$ python -q
>>> import numpy as np
>>> np.set_printoptions(suppress=True, linewidth=100)
>>> W0 = np.load("mat.npy")
>>> print(W0)
[[ 0  3  2  3 -3 -2]
 [ 0  0  0  2  3  3]
 [ 0  0  0 -3  2  0]
 [ 0  0  0  0  3 -2]
 [ 0  0  0  0  0  3]
 [ 0  0  0  0  0  0]]
>>> # triangular
>>> r0 = np.array([5, -1])
>>> print(np.array([np.convolve(row, r0, "same") for row in W0]))
[[  0  15   7  13 -18  -7]
 [  0   0   0  10  13  12]
 [  0   0   0 -15  13  -2]
 [  0   0   0   0  15 -13]
 [  0   0   0   0   0  15]
 [  0   0   0   0   0   0]]
>>> print(np.convolve(W0[1], r0))
[ 0  0  0 10 13 12 -3]
>>> print(np.cross(W0[1, :3], W0[3, :3]))
[0 0 0]
>>> print(np.polyval(r0, W0[1]))
[-1 -1 -1  9 14 14]
>>> arr = np.array([[3, 1, -1, -1],
...     [-3, -1, 3, 0],
...     [-1, -3, -3, -2],
...     [-1, 2, 2, 1],
...     [-1, -2, 3, 0],
...     [-1, -1, 1, -1],
...     [2, 1, 0, -2],
...     [2, -2, -1, 3],
...     [-2, 1, 1, -3]])
>>> arr[3] = arr[1]
>>> print(arr)
[[ 3  1 -1 -1]
 [-3 -1  3  0]
 [-1 -3 -3 -2]
 [-3 -1  3  0]
 [-1 -2  3  0]
 [-1 -1  1 -1]
 [ 2  1  0 -2]
 [ 2 -2 -1  3]
 [-2  1  1 -3]]
>>> r0 = np.array([-2, 7])
>>> print(np.cross(arr[8, :3], arr[3, :3]))
[4 3 5]
>>> print(np.array([np.convolve(row, r0, "same") for row in arr]))
[[ -6  19   9  -5]
 [  6 -19 -13  21]
 [  2  -1 -15 -17]
 [  6 -19 -13  21]
 [  2  -3 -20  21]
 [  2  -5  -9   9]
 [ -4  12   7   4]
 [ -4  18 -12 -13]
 [  4 -16   5  13]]
>>> theta = np.radians(180)
>>> r_ = np.eye(4)
>>> r_[0, 0] = r_[3, 3] = np.cos(theta)
>>> r_[0, 3], r_[3, 0] = -np.sin(theta), np.sin(theta)
>>> print(r_.round(3) + 0)
[[-1.  0.  0.  0.]
 [ 0.  1.  0.  0.]
 [ 0.  0.  1.  0.]
 [ 0.  0.  0. -1.]]
>>> M2 = arr @ r_.T
>>> print(np.allclose(arr @ arr.T, M2 @ M2.T))
True
>>> print(round(float(np.linalg.det(r_)), 3), np.trace(r_))
1.0 0.0
>>> print(np.round(np.linalg.svd(arr, compute_uv=False), 3), np.round(np.linalg.svd(M2, compute_uv=False), 3))
[8.337 5.592 4.915 2.84 ] [8.337 5.592 4.915 2.84 ]
>>> print(np.allclose(np.linalg.norm(arr, axis=1), np.linalg.norm(M2, axis=1)))
True
>>> arr @ arr
Traceback (most recent call last):
  File "<python-input-26>", line 1, in <module>
    arr @ arr
    ~~~~^~~~~
ValueError: matmul: Input operand 1 has a mismatch in its core dimension 0, with gufunc signature (n?,k),(k,m?)->(n?,m?) (size 9 is different from 4)
>>> gram = arr.T @ arr
>>> print(np.round(np.linalg.svd(arr, compute_uv=False) ** 2, 3))
[69.5   31.273 24.16   8.067]
>>> print(gram)
[[ 42  11 -26   8]
 [ 11  23  -2  -5]
 [-26  -2  40   0]
 [  8  -5   0  28]]
>>> F = np.loadtxt("sample18.csv", delimiter=",")
>>> print(F)
[[1. 0. 1. 0.]
 [2. 3. 2. 3.]
 [1. 0. 1. 0.]
 [2. 3. 2. 3.]]
>>> rng = np.random.default_rng(189)
>>> M2 = F + rng.integers(-2, 3, (4, 2)) @ rng.integers(-2, 3, (2, 4))
>>> print(M2)
[[ 2.  2. -1.  2.]
 [-4.  3.  8.  3.]
 [ 1.  0.  1.  0.]
 [ 5. -3.  2. -3.]]
>>> print(np.linalg.matrix_rank(M2 - F, tol=1e-8))
2
>>> print(np.round(np.linalg.svd(M2 - F, compute_uv=False), 3) + 0)
[9.774 8.395 0.    0.   ]
>>> print(np.abs(M2 - F).sum(axis=1))
[ 7. 12.  0. 15.]
>>> print(round(float(np.linalg.norm(M2, 2) / np.linalg.norm(M2)), 3))
0.815
>>> print(np.argsort(-np.linalg.norm(M2, axis=0).round(6), kind="stable")[:3])
[2 0 1]
>>> Uu, sig, VT = np.linalg.svd(F)
>>> evecs = VT[:(sig > 1e-8).sum()]
>>> vec = F[0] + 3 * F[3] + rng.integers(2) * np.eye(4)[2]
>>> print(vec)
[7. 9. 7. 9.]
>>> print(np.round(np.diag(evecs.T @ evecs), 3))
[0.5 0.5 0.5 0.5]
>>> print(round(float(np.linalg.norm(vec - evecs.T @ evecs @ vec)), 3))
0.0
>>> print(np.round(evecs.T @ evecs, 3) + 0)
[[0.5 0.  0.5 0. ]
 [0.  0.5 0.  0.5]
 [0.5 0.  0.5 0. ]
 [0.  0.5 0.  0.5]]
>>> print(np.allclose(evecs.T @ evecs @ vec, vec))
True
>>> print(np.linalg.matrix_rank(np.vstack([F, vec])))
2
>>> theta = np.radians(48)
>>> r_ = np.eye(4)
>>> r_[3, 3] = r_[1, 1] = np.cos(theta)
>>> r_[3, 1], r_[1, 3] = -np.sin(theta), np.sin(theta)
>>> print(r_.round(3))
[[ 1.     0.     0.     0.   ]
 [ 0.     0.669  0.     0.743]
 [ 0.     0.     1.     0.   ]
 [ 0.    -0.743  0.     0.669]]
>>> M2 = F @ r_.T
>>> print(np.round(np.linalg.svd(F, compute_uv=False), 3) + 0, np.round(np.linalg.svd(M2, compute_uv=False), 3) + 0)
[7.301 1.644 0.    0.   ] [7.301 1.644 0.    0.   ]
>>> print(np.allclose(F @ F.T, M2 @ M2.T))
True
>>> print(np.round(np.abs(M2 - F).max(axis=0), 3))
[0.    1.237 0.    3.222]
>>> print(M2.round(3))
[[ 1.     0.     1.     0.   ]
 [ 2.     4.237  2.    -0.222]
 [ 1.     0.     1.     0.   ]
 [ 2.     4.237  2.    -0.222]]
>>> print(np.allclose(np.linalg.norm(F, axis=1), np.linalg.norm(M2, axis=1)))
True
>>> print(round(float(np.linalg.det(r_)), 3), np.round(np.trace(r_), 3))
1.0 3.338
>>> X = np.load("data.npy")
>>> print(X.round(3))
[[-71.332 -49.503 -83.237 -29.68  -89.203]
 [-65.811 -45.394 -76.924 -27.046 -82.602]
 [-30.134 -19.124 -35.95  -10.819 -39.44 ]
 [-27.79  -17.429 -33.239  -9.826 -36.553]
 [ -8.758  -4.192 -10.969  -2.559 -12.474]
 [ -7.216  -3.221  -9.118  -2.08  -10.417]
 [  2.743   0.667   3.529   1.896   3.762]
 [ 10.294   4.289  12.534   8.146  12.674]
 [ 13.97    6.392  16.808  11.162  16.84 ]
 [ 19.443   9.69   23.122  15.586  22.98 ]
 [ 24.823  13.055  29.296  19.873  28.979]
 [ 28.361  15.312  33.344  22.665  32.912]
 [ 46.708  27.364  54.247  36.884  53.232]
 [ 48.42   28.509  56.193  38.194  55.125]
 [ 51.544  30.606  59.742  40.578  58.578]
 [ 60.911  36.938  70.372  47.682  68.925]]
>>> # rank 3
>>> r = np.linalg.matrix_rank(X)
>>> print(r)
3
>>> ns = np.linalg.svd(X)[2][r:].T
>>> print([int(np.linalg.matrix_rank(X[:i])) for i in range(1, len(X) + 1)])
[1, 2, 3, 3, 3, 3, 3, 3, 3, 3, 3, 3, 3, 3, 3, 3]
>>> vec = np.array([0, -1, 1, 2, 1])
>>> a = np.maximum(X @ vec, 0)
>>> print(np.round(np.maximum(X @ (3 * vec), 0), 3))
[  0.      0.      0.      0.      0.      0.     31.247 111.633 148.737 202.751 254.901 288.822
 461.653 477.588 506.611 593.172]
>>> print(a.round(3))
[  0.      0.      0.      0.      0.      0.     10.416  37.211  49.579  67.584  84.967  96.274
 153.884 159.196 168.87  197.724]
>>> print(np.round(np.maximum(X @ vec, 0) - np.maximum(-X @ vec, 0), 3))
[-182.297 -168.225  -77.905  -72.016  -24.369  -20.473   10.416   37.211   49.579   67.584   84.967
   96.274  153.884  159.196  168.87   197.724]
>>> print(np.round(np.tanh(X @ vec), 3))
[-1. -1. -1. -1. -1. -1.  1.  1.  1.  1.  1.  1.  1.  1.  1.  1.]
>>> mat = np.load("run19.npy")
>>> print(mat)
[[ 2.35 -1.7   1.8  -0.65  0.9  -0.68  1.6 ]
 [-4.7   1.33  0.16  0.68 -0.99 -0.62 -2.63]
 [-2.01  1.69 -3.46 -0.78  0.87 -0.01  0.01]
 [-0.79 -0.8   3.54  1.12 -1.68  0.03 -2.54]
 [ 1.37 -2.28  2.92 -1.79  1.59 -1.4  -0.09]
 [ 0.89 -0.22 -0.68  0.21  0.84 -0.92  3.86]
 [ 0.78 -2.7   6.82  0.31 -1.56 -0.11 -4.44]
 [-0.6   1.68 -3.34 -0.07  0.    1.05 -0.24]]
>>> M2 = arr / np.linalg.norm(arr, axis=1, keepdims=True)
>>> gram = M2 @ M2.T
>>> print((np.abs(gram) > 0.9).astype(int))
[[1 0 0 0 0 0 0 0 0]
 [0 1 0 1 0 0 0 0 0]
 [0 0 1 0 0 0 0 0 0]
 [0 1 0 1 0 0 0 0 0]
 [0 0 0 0 1 0 0 0 0]
 [0 0 0 0 0 1 0 0 0]
 [0 0 0 0 0 0 1 0 0]
 [0 0 0 0 0 0 0 1 1]
 [0 0 0 0 0 0 0 1 1]]
>>> print(gram[1].round(3))
[-0.861  1.    -0.144  1.     0.858  0.803 -0.535 -0.379  0.474]
>>> print((gram - 2 * np.eye(9)).round(6).argmax(axis=1))
[6 3 5 1 1 1 0 0 5]
>>> feats = np.load("test15.npy")
>>> print(feats)
[[-1  0  1  2  3  4  5]
 [ 6  7  8  9 10 11 12]
 [13 14 15 16 17 18 19]
 [20 21 22 23 24 25 26]
 [27 28 29 30 31 32 33]
 [34 35 36 37 38 39 40]
 [41 42 43 44 45 46 47]
 [48 49 50 51 52 53 54]]
>>> M2 = feats / np.sqrt((feats ** 2).mean(axis=1, keepdims=True))
>>> print(feats - feats.mean(axis=1, keepdims=True))
[[-3. -2. -1.  0.  1.  2.  3.]
 [-3. -2. -1.  0.  1.  2.  3.]
 [-3. -2. -1.  0.  1.  2.  3.]
 [-3. -2. -1.  0.  1.  2.  3.]
 [-3. -2. -1.  0.  1.  2.  3.]
 [-3. -2. -1.  0.  1.  2.  3.]
 [-3. -2. -1.  0.  1.  2.  3.]
 [-3. -2. -1.  0.  1.  2.  3.]]
>>> print(np.linalg.matrix_rank(feats - feats.mean(axis=1, keepdims=True)))
1
>>> print(np.linalg.matrix_rank(M2) == np.linalg.matrix_rank(feats))
True
>>> print(M2[6].round(3))
[0.931 0.954 0.976 0.999 1.022 1.044 1.067]
>>> data = np.cumsum(np.array([[1, 0, 1],
...     [0, -2, 1],
...     [0, 1, -1],
...     [-1, 2, 1],
...     [-1, 1, 2],
...     [-1, -2, -2],
...     [2, 2, 0],
...     [1, -1, 0],
...     [1, 0, -1],
...     [0, 2, 2],
...     [2, 2, -1],
...     [-1, 2, 1]]), axis=0)
>>> print(data)
[[ 1  0  1]
 [ 1 -2  2]
 [ 1 -1  1]
 [ 0  1  2]
 [-1  2  4]
 [-2  0  2]
 [ 0  2  2]
 [ 1  1  2]
 [ 2  1  1]
 [ 2  3  3]
 [ 4  5  2]
 [ 3  7  3]]
>>> M2 = np.c_[data[:, :1] @ np.array([[3]]), np.array([1, 0, 2, 0, 1, 2, 3, 1, 1, 3, 2, 3])]
>>> print(M2)
[[ 3  1]
 [ 3  0]
 [ 3  2]
 [ 0  0]
 [-3  1]
 [-6  2]
 [ 0  3]
 [ 3  1]
 [ 6  1]
 [ 6  3]
 [12  2]
 [ 9  3]]
>>> print(np.linalg.matrix_rank(M2))
2
>>> print(np.round(np.linalg.norm(M2 - data @ np.linalg.lstsq(data, M2)[0], axis=0), 3) + 0)
[0.    3.327]
>>> print(np.round(np.linalg.norm(np.linalg.qr(data)[0].T @ M2, axis=0) ** 2 / ((M2 ** 2).sum(axis=0) + 1e-12), 3))
[1.    0.743]
>>> print(np.round(np.linalg.lstsq(data, M2[:, 0])[0], 3) + 0)
[3. 0. 0.]
>>> O, evecs = np.linalg.qr(M2[:, :1])[0], np.linalg.qr(M2[:, 1:])[0]
>>> sig = np.linalg.svd(O.T @ evecs, compute_uv=False)
>>> print(np.round(np.linalg.norm(O @ O.T - evecs @ evecs.T, 2), 3))
0.825
>>> print((sig > 0.9).sum())
0
>>> M2 = F[0, 0] * F[1:] - np.outer(F[1:, 0], F[0])
>>> print(M2)
[[0. 3. 0. 3.]
 [0. 0. 0. 0.]
 [0. 3. 0. 3.]]
>>> print(np.flatnonzero(~M2.round(6).any(axis=1)))
[1]
>>> print(F[:, 0] / F[0, 0])
[1. 2. 1. 2.]
>>> M2 = np.array([[0.8], [0.0], [0.6], [0.9], [1.4], [-0.9], [0.9], [0.1], [0.2]])
>>> W2 = np.array([[-0.2, -0.6, 0.9, -3.1, -1.3, 0.4, 1.4, 0.6]])
>>> K = M2 @ W2
>>> print(K.round(3))
[[-0.16 -0.48  0.72 -2.48 -1.04  0.32  1.12  0.48]
 [ 0.    0.    0.    0.    0.    0.    0.    0.  ]
 [-0.12 -0.36  0.54 -1.86 -0.78  0.24  0.84  0.36]
 [-0.18 -0.54  0.81 -2.79 -1.17  0.36  1.26  0.54]
 [-0.28 -0.84  1.26 -4.34 -1.82  0.56  1.96  0.84]
 [ 0.18  0.54 -0.81  2.79  1.17 -0.36 -1.26 -0.54]
 [-0.18 -0.54  0.81 -2.79 -1.17  0.36  1.26  0.54]
 [-0.02 -0.06  0.09 -0.31 -0.13  0.04  0.14  0.06]
 [-0.04 -0.12  0.18 -0.62 -0.26  0.08  0.28  0.12]]
>>> # looks like rank 1
>>> Uu, sig, VT = np.linalg.svd(K)
>>> print(np.argmax(sig[:-1] / (sig[1:] + 1e-6)) + 1)
1
>>> print(sig.round(3) + 0)
[9.03 0.   0.   0.   0.   0.   0.   0.  ]
>>> M2 = Uu[:, :1] @ np.diag(sig[:1]) @ VT[:1]
>>> print(M2.round(3))
[[-0.16 -0.48  0.72 -2.48 -1.04  0.32  1.12  0.48]
 [ 0.    0.    0.    0.    0.    0.    0.    0.  ]
 [-0.12 -0.36  0.54 -1.86 -0.78  0.24  0.84  0.36]
 [-0.18 -0.54  0.81 -2.79 -1.17  0.36  1.26  0.54]
 [-0.28 -0.84  1.26 -4.34 -1.82  0.56  1.96  0.84]
 [ 0.18  0.54 -0.81  2.79  1.17 -0.36 -1.26 -0.54]
 [-0.18 -0.54  0.81 -2.79 -1.17  0.36  1.26  0.54]
 [-0.02 -0.06  0.09 -0.31 -0.13  0.04  0.14  0.06]
 [-0.04 -0.12  0.18 -0.62 -0.26  0.08  0.28  0.12]]
>>> print(np.linalg.matrix_rank(M2))
1
>>> print(np.linalg.matrix_rank(K, rtol=0.05))
1
>>> print(round(float(np.abs(K - M2).max()), 3))
0.0
